$ python -q
>>> import numpy as np
>>> from numpy import linalg as LA
>>> np.set_printoptions(precision=2, suppress=True, linewidth=120)
>>> W0 = np.loadtxt("arr.csv", delimiter=",")
>>> W0.round(2) + 0
array([[ 1.05,  1.  , -3.47,  3.29],
       [ 1.18,  0.08, -4.61,  1.52],
       [ 1.18,  0.1 , -4.6 ,  1.56],
       [ 1.17, -0.23, -4.78,  0.86],
       [ 0.65, -1.7 , -3.71, -2.82],
       [-0.2 ,  2.04,  2.12,  4.04],
       [ 0.  , -2.07, -1.38, -4.34],
       [-1.18,  0.16,  4.75, -1.03],
       [-1.08,  0.81,  4.79,  0.45],
       [ 0.85, -1.42, -4.28, -1.99],
       [ 1.07,  0.93, -3.6 ,  3.17],
       [-1.18,  0.15,  4.74, -1.05],
       [ 0.48,  1.91, -0.62,  4.55],
       [ 0.83, -1.45, -4.22, -2.09],
       [ 1.09, -0.79, -4.8 , -0.4 ],
       [ 1.17,  0.28, -4.44,  1.95]])
>>> left, s, VT = LA.svd(W0)
>>> np.argmax(s[:-1] / (s[1:] + 1e-6)) + 1
np.int64(2)
>>> A2 = left[:, :2] @ np.diag(s[:2]) @ VT[:2]
>>> LA.matrix_rank(A2)
np.int64(2)
>>> np.round(LA.norm(W0 - A2) / LA.norm(W0), 2)
np.float64(0.0)
>>> A2.round(2) + 0
array([[ 1.05,  1.  , -3.47,  3.29],
       [ 1.18,  0.08, -4.61,  1.52],
       [ 1.18,  0.1 , -4.6 ,  1.56],
       [ 1.17, -0.23, -4.78,  0.86],
       [ 0.65, -1.7 , -3.71, -2.82],
       [-0.2 ,  2.04,  2.12,  4.04],
       [ 0.  , -2.07, -1.38, -4.34],
       [-1.18,  0.16,  4.75, -1.03],
       [-1.08,  0.81,  4.79,  0.45],
       [ 0.85, -1.42, -4.28, -1.99],
       [ 1.07,  0.93, -3.6 ,  3.17],
       [-1.18,  0.15,  4.74, -1.05],
       [ 0.48,  1.91, -0.62,  4.55],
       [ 0.83, -1.45, -4.22, -2.09],
       [ 1.09, -0.79, -4.8 , -0.4 ],
       [ 1.17,  0.28, -4.44,  1.95]])
>>> lab = W0[:, 1] > np.median(W0[:, 1])
>>> r0 = W0[lab].mean(axis=0) - W0[~lab].mean(axis=0)
>>> lab.astype(int)
array([1, 0, 0, 0, 0, 1, 0, 1, 1, 0, 1, 1, 1, 0, 0, 1])
>>> np.argsort(-np.abs(r0).round(6), kind="stable")
array([2, 3, 1, 0])
